$ python -q
>>> import numpy as np
>>> np.set_printoptions(suppress=True, linewidth=100)
>>> arr = np.array([[0, 3, 2, 1], [2, 2, 0, 0], [1, 0, 2, 3], [-6, -3, 2, 1]])
>>> arr
array([[ 0,  3,  2,  1],
       [ 2,  2,  0,  0],
       [ 1,  0,  2,  3],
       [-6, -3,  2,  1]])
>>> proj = np.triu(np.array([[0, 2, -1, 0], [2, -1, 1, -2], [0, 3, -3, 0], [-3, 1, 1, 0]]), 1) + np.eye(4)
>>> A2 = proj @ arr @ np.linalg.inv(proj)
>>> np.round(np.poly(A2), 3) + 0
array([ 1., -5.,  0., 48.,  0.])
>>> A2
array([[  3.,   1.,   2.,   0.],
       [ 15., -22.,  35., -43.],
       [  1.,  -2.,   5.,  -1.],
       [ -6.,   9., -13.,  19.]])
>>> A2 = arr / np.linalg.norm(arr, axis=1, keepdims=True)
>>> gram = A2 @ A2.T
>>> gram.round(3)
array([[ 1.   ,  0.567,  0.5  , -0.151],
       [ 0.567,  1.   ,  0.189, -0.9  ],
       [ 0.5  ,  0.189,  1.   ,  0.038],
       [-0.151, -0.9  ,  0.038,  1.   ]])
>>> np.argwhere(np.triu(np.abs(gram) > 0.95, 1))
array([], shape=(0, 2), dtype=int64)
>>> round(float(np.degrees(np.arccos(np.clip(gram[0, 1], -1, 1)))), 3)
55.462
>>> gram[0].round(3)
array([ 1.   ,  0.567,  0.5  , -0.151])
>>> np.round(np.linalg.norm(A2, axis=1), 3)
array([1., 1., 1., 1.])
>>> left, sigma, vt = np.linalg.svd(arr)
>>> evecs = vt[:(sigma > 1e-8).sum()]
>>> rng = np.random.default_rng(584)
>>> x = arr[2] + 5 * arr[0] + rng.integers(2) * np.eye(4)[2]
>>> x
array([ 1., 15., 12.,  8.])
>>> np.round(np.linalg.norm(x - evecs.T @ evecs @ x), 3)
np.float64(0.0)
>>> np.allclose(evecs.T @ evecs @ x, x)
True
>>> np.linalg.matrix_rank(np.vstack([arr, x]))
np.int64(3)
>>> np.round(np.diag(evecs.T @ evecs), 3)
array([0.918, 0.918, 0.49 , 0.673])
>>> round(np.linalg.det(arr.T), 3)
np.float64(0.0)
>>> round(float(np.linalg.eigvals(arr).sum().real), 3)
5.0
>>> round(float(np.linalg.det(2 * arr)), 3), round(np.linalg.det(arr), 3)
(0.0, np.float64(0.0))
>>> J = np.load("arr.npy")
>>> J
array([[ 0.08 ,  2.03 ,  3.034],
       [ 0.045,  1.972,  3.047],
       [-0.059,  2.07 ,  3.003],
       [ 0.056,  1.998,  2.958],
       [ 0.035,  2.021,  3.082],
       [ 3.069,  3.041, -0.077],
       [ 3.075,  3.035,  0.053],
       [ 2.944,  3.027, -0.074],
       [ 2.963,  3.058, -0.067],
       [ 3.022,  3.029,  0.059],
       [ 3.002, -0.025,  0.962],
       [ 3.012, -0.037,  0.999],
       [ 2.953, -0.006,  1.042],
       [ 3.045,  0.043,  0.937],
       [ 2.959,  0.068,  1.117]])
>>> Xc = J - J.mean(axis=0)
>>> evecs = np.linalg.svd(Xc)[2][:1]
>>> A2 = Xc - Xc @ evecs.T @ evecs
>>> np.round(np.cov(Xc @ evecs.T, rowvar=False), 3)
np.float64(3.72)
>>> np.linalg.norm(A2, axis=1).round(6).argmax()
np.int64(11)
>>> np.round((Xc @ evecs.T).std(axis=0), 3)
array([1.863])
>>> round(float(np.linalg.norm(A2) / np.linalg.norm(Xc)), 3)
0.571
>>> f = np.array([0, 2, 2]) + 0.5
>>> M = np.eye(3) - 2 * np.outer(f, f) / (f @ f)
>>> M.round(3)
array([[ 0.961, -0.196, -0.196],
       [-0.196,  0.02 , -0.98 ],
       [-0.196, -0.98 ,  0.02 ]])
>>> A2 = M / np.sqrt((M ** 2).mean(axis=1, keepdims=True))
>>> np.linalg.matrix_rank(M - M.mean(axis=1, keepdims=True))
np.int64(2)
>>> np.linalg.matrix_rank(A2) == np.linalg.matrix_rank(M)
np.True_
>>> np.round(np.linalg.norm(A2, axis=1), 3)
array([1.732, 1.732, 1.732])
>>> A2[2].round(3)
array([-0.34 , -1.698,  0.034])
>>> X = np.load("dump.npy")
>>> X.round(3)
array([[0.128, 0.281, 0.179, 0.026],
       [0.281, 0.617, 0.393, 0.056],
       [0.179, 0.393, 0.25 , 0.036],
       [0.026, 0.056, 0.036, 0.005]])
>>> left, sigma, vt = np.linalg.svd(X, full_matrices=False)
>>> np.cumsum(sigma ** 2) / np.sum(sigma ** 2)
array([1., 1., 1., 1.])
>>> np.abs(left[:, 0]).round(6).argmax()
np.int64(1)
>>> left, sigma, vt = np.linalg.svd(X)
>>> sigma.round(3) + 0
array([1., 0., 0., 0.])
>>> np.argmax(sigma[:-1] / (sigma[1:] + 1e-6)) + 1
np.int64(1)
>>> A2 = left[:, :1] @ np.diag(sigma[:1]) @ vt[:1]
>>> np.linalg.matrix_rank(X, rtol=0.05)
np.int64(1)
>>> round(float(np.linalg.norm(X - A2, 2)), 3), round(sigma[1], 3)
(0.0, np.float64(0.0))
>>> A2 = np.c_[J[:, :1] @ np.array([[-3]]), np.array([1, 1, 2, 0, -1, 2, -1, 2, -1, -2, -1, 1, 1, 2, -1])]
>>> A2.round(3)
array([[-0.24 ,  1.   ],
       [-0.135,  1.   ],
       [ 0.177,  2.   ],
       [-0.168,  0.   ],
       [-0.105, -1.   ],
       [-9.207,  2.   ],
       [-9.225, -1.   ],
       [-8.832,  2.   ],
       [-8.889, -1.   ],
       [-9.066, -2.   ],
       [-9.006, -1.   ],
       [-9.036,  1.   ],
       [-8.859,  1.   ],
       [-9.135,  2.   ],
       [-8.877, -1.   ]])
>>> np.round(np.linalg.lstsq(J, A2[:, 0])[0], 3) + 0
array([-3.,  0.,  0.])
>>> np.round(np.linalg.norm(A2 - J @ np.linalg.lstsq(J, A2)[0], axis=0), 3) + 0
array([0.   , 5.168])
>>> np.linalg.matrix_rank(A2)
np.int64(2)
